In [1]: import numpy as np

In [2]: import numpy.linalg as la

In [3]: np.set_printoptions(precision=1, suppress=True, linewidth=100, floatmode="fixed")

In [4]: def tidy(a):
   ...:     return np.round(a, 1) + 0
   ...: 

In [5]: F = np.load("mat.npy")

In [6]: print(F)
[[ 8  0  0  3]
 [ 4  0  0  1]
 [12  0  0  5]
 [16  0  0  7]
 [18  0  0  8]
 [ 6  0  0  2]
 [16  0  0  7]
 [18  0  0  8]
 [16  0  0  7]
 [20  0  0  9]
 [10  0  0  4]
 [10  0  0  4]
 [ 8  0  0  3]
 [ 4  0  0  1]]

In [7]: # columns 1 and 2 are equal

In [8]: Y = np.array([[-2, -1], [-1, 1], [0, -2], [1, 0]])

In [9]: print(Y.T @ F.T)
[[-13  -7 -19 -25 -28 -10 -25 -28 -25 -31 -16 -16 -13  -7]
 [ -8  -4 -12 -16 -18  -6 -16 -18 -16 -20 -10 -10  -8  -4]]

In [10]: print(np.einsum("ij->j", F))
[166   0   0  69]

In [11]: print(la.matrix_rank(F @ Y))
2

In [12]: print(np.vstack([F, Y.T]).shape)
(16, 4)

In [13]: print(F @ Y)
[[-13  -8]
 [ -7  -4]
 [-19 -12]
 [-25 -16]
 [-28 -18]
 [-10  -6]
 [-25 -16]
 [-28 -18]
 [-25 -16]
 [-31 -20]
 [-16 -10]
 [-16 -10]
 [-13  -8]
 [ -7  -4]]

In [14]: print(tidy(F @ la.pinv(F) @ F))
[[ 8.0  0.0  0.0  3.0]
 [ 4.0  0.0  0.0  1.0]
 [12.0  0.0  0.0  5.0]
 [16.0  0.0  0.0  7.0]
 [18.0  0.0  0.0  8.0]
 [ 6.0  0.0  0.0  2.0]
 [16.0  0.0  0.0  7.0]
 [18.0  0.0  0.0  8.0]
 [16.0  0.0  0.0  7.0]
 [20.0  0.0  0.0  9.0]
 [10.0  0.0  0.0  4.0]
 [10.0  0.0  0.0  4.0]
 [ 8.0  0.0  0.0  3.0]
 [ 4.0  0.0  0.0  1.0]]

In [15]: print(np.allclose(F[:-1].T @ la.lstsq(F[:-1].T, F[-1])[0], F[-1]))
True

In [16]: rank = la.matrix_rank(F)

In [17]: print(rank)
2

In [18]: null = la.svd(F)[2][rank:].T

In [19]: print(null @ null.T)
[[0.0 0.0 0.0 0.0]
 [0.0 1.0 0.0 0.0]
 [0.0 0.0 1.0 0.0]
 [0.0 0.0 0.0 0.0]]

In [20]: print([int(la.matrix_rank(F[:i])) for i in range(1, len(F) + 1)])
[1, 2, 2, 2, 2, 2, 2, 2, 2, 2, 2, 2, 2, 2]

In [21]: print(np.allclose(F @ null, 0))
True

In [22]: print([int(la.matrix_rank(np.delete(F, i, axis=0))) for i in range(14)])
[2, 2, 2, 2, 2, 2, 2, 2, 2, 2, 2, 2, 2, 2]

In [23]: left, sigma, vt = la.svd(F)

In [24]: vecs = vt[:(sigma > 1e-8).sum()]

In [25]: rng = np.random.default_rng(8812)

In [26]: x0 = F[4] + 2 * F[11] + rng.integers(2) * np.eye(4)[0]

In [27]: print(x0)
[38.0  0.0  0.0 16.0]

In [28]: print(tidy(vecs.T @ vecs))
[[1.0 0.0 0.0 0.0]
 [0.0 0.0 0.0 0.0]
 [0.0 0.0 0.0 0.0]
 [0.0 0.0 0.0 1.0]]

In [29]: print(tidy(np.diag(vecs.T @ vecs)))
[1.0 0.0 0.0 1.0]

In [30]: M = np.loadtxt("case3.csv", delimiter=",")

In [31]: print(tidy(M))
[[-0.4 -0.8 -0.1 -0.5]
 [-0.1 -0.5  0.0  0.9]
 [ 0.9 -0.4 -0.1 -0.1]
 [-0.1  0.1 -1.0  0.1]]

In [32]: O, R = la.qr(M)

In [33]: print(abs(R[0, 0]), tidy(la.norm(M[:, 0])))
1.0 1.0

In [34]: print(tidy(O))
[[-0.4 -0.8 -0.1 -0.5]
 [-0.1 -0.5  0.0  0.9]
 [ 0.9 -0.4 -0.1 -0.1]
 [-0.1  0.1 -1.0  0.1]]

In [35]: print(tidy(np.trace(O @ O.T)))
4.0

In [36]: P = np.triu(np.array([[3, 3, 3, 2], [2, 2, 3, 1], [2, 3, 3, 1], [2, 2, 3, 0]]), 1) + np.eye(4)

In [37]: Y = P @ O @ la.inv(P)

In [38]: print(la.matrix_rank(Y))
4

In [39]: print(tidy(P @ O - O @ P))
[[ 2.2 -1.3  1.2  4.0]
 [ 2.6 -0.8  0.5  0.5]
 [-0.1 -2.6 -2.5 -1.2]
 [ 0.0  0.2 -0.2  1.0]]

In [40]: print(np.allclose(M, M.T))
False

In [41]: print(tidy(M @ M))
[[ 0.2  0.7  0.5 -0.5]
 [ 0.1  0.4 -0.8 -0.3]
 [-0.4 -0.4  0.0 -0.8]
 [-0.9  0.4  0.0  0.2]]

In [42]: print(np.allclose(M @ M.T, M.T @ M))
True

In [43]: print(tidy((M - M.T) / 2))
[[ 0.0 -0.3 -0.5 -0.2]
 [ 0.3  0.0  0.2  0.4]
 [ 0.5 -0.2  0.0  0.4]
 [ 0.2 -0.4 -0.4  0.0]]

In [44]: print(tidy(np.trace(M)))
-1.0

In [45]: t = np.radians(36)

In [46]: R = np.eye(4)

In [47]: R[2, 2] = R[3, 3] = np.cos(t)

In [48]: R[2, 3], R[3, 2] = -np.sin(t), np.sin(t)

In [49]: print(tidy(R))
[[ 1.0  0.0  0.0  0.0]
 [ 0.0  1.0  0.0  0.0]
 [ 0.0  0.0  0.8 -0.6]
 [ 0.0  0.0  0.6  0.8]]

In [50]: Y = M @ R.T

In [51]: print(tidy(la.det(R)), tidy(np.trace(R)))
1.0 3.6

In [52]: print(np.allclose(M @ M.T, Y @ Y.T))
True

In [53]: print(tidy(Y))
[[-0.4 -0.8  0.2 -0.5]
 [-0.1 -0.5 -0.5  0.7]
 [ 0.9 -0.4  0.0 -0.2]
 [-0.1  0.1 -0.8 -0.5]]

In [54]: print(tidy(la.svd(M, compute_uv=False)), tidy(la.svd(Y, compute_uv=False)))
[1.0 1.0 1.0 1.0] [1.0 1.0 1.0 1.0]

In [55]: print(tidy(np.abs(Y - M).max(axis=0)))
[0.0 0.0 0.5 0.6]

In [56]: print(tidy(la.det(M[::-1])))
-1.0

In [57]: print(tidy(la.eigvals(M).sum().real))
-1.0

In [58]: print(tidy(np.poly(M)))
[ 1.0  1.0  0.0 -1.0 -1.0]

In [59]: print(tidy(la.eigvals(M)))
[ 1.0+0.0j -0.5+0.9j -0.5-0.9j -1.0+0.0j]

In [60]: print(tidy(la.det(2 * M)), tidy(la.det(M)))
-16.0 -1.0

In [61]: print(tidy(np.einsum("ij,ji->", M, M)))
0.9

In [62]: print(tidy(np.einsum("ii->", M)))
-1.0

In [63]: A = np.load("test18.npy")

In [64]: print(A)
[[1.3 1.0 5.0 2.0 1.0]
 [0.0 2.3 0.0 2.0 3.0]
 [5.0 3.0 3.3 3.0 2.0]
 [1.0 3.0 1.0 0.3 2.0]
 [1.0 1.0 5.0 2.0 1.3]]

In [65]: x0 = np.array([1, 0, 0, 1, 2])

In [66]: print(np.sign((A @ x0).round(6)))
[1.0 1.0 1.0 1.0 1.0]

In [67]: print((A * x0).sum(axis=1))
[ 5.3  8.0 12.0  5.3  5.6]

In [68]: print(np.einsum("ij,j->i", A, x0))
[ 5.3  8.0 12.0  5.3  5.6]

In [69]: print(la.norm(A @ x0) <= la.norm(A, 2) * la.norm(x0) + 1e-9)
True

In [70]: print(A @ np.ones(5))
[10.3  7.3 16.3  7.3 10.3]

In [71]: print(A @ x0)
[ 5.3  8.0 12.0  5.3  5.6]

In [72]: print(A @ (2 * x0))
[10.6 16.0 24.0 10.6 11.2]

In [73]: evals, vecs = la.eig(A)

In [74]: print(tidy(np.sort(la.eigvals(A @ A))))
[  0.1   2.4   2.9   7.1 115.1]

In [75]: print(tidy(A @ vecs[:, 0] - evals[0] * vecs[:, 0]))
[0.0 0.0 0.0 0.0 0.0]

In [76]: K = np.loadtxt("dump.csv", delimiter=",")

In [77]: print(K)
[[ 0.0  1.0  3.0 -3.0]
 [ 0.0  3.0  1.0 -9.0]
 [ 1.0  1.0  2.0 -3.0]]

In [78]: Y = np.array([[0, 2, 1], [0, 1, 0]])

In [79]: basis = np.kron(Y, K)

In [80]: print(la.matrix_rank(basis))
6

In [81]: print(tidy(la.norm(basis, 2)), tidy(la.norm(Y, 2) * la.norm(K, 2)))
26.0 26.0

In [82]: print(basis)
[[  0.0   0.0   0.0  -0.0   0.0   2.0   6.0  -6.0   0.0   1.0   3.0  -3.0]
 [  0.0   0.0   0.0  -0.0   0.0   6.0   2.0 -18.0   0.0   3.0   1.0  -9.0]
 [  0.0   0.0   0.0  -0.0   2.0   2.0   4.0  -6.0   1.0   1.0   2.0  -3.0]
 [  0.0   0.0   0.0  -0.0   0.0   1.0   3.0  -3.0   0.0   0.0   0.0  -0.0]
 [  0.0   0.0   0.0  -0.0   0.0   3.0   1.0  -9.0   0.0   0.0   0.0  -0.0]
 [  0.0   0.0   0.0  -0.0   1.0   1.0   2.0  -3.0   0.0   0.0   0.0  -0.0]]
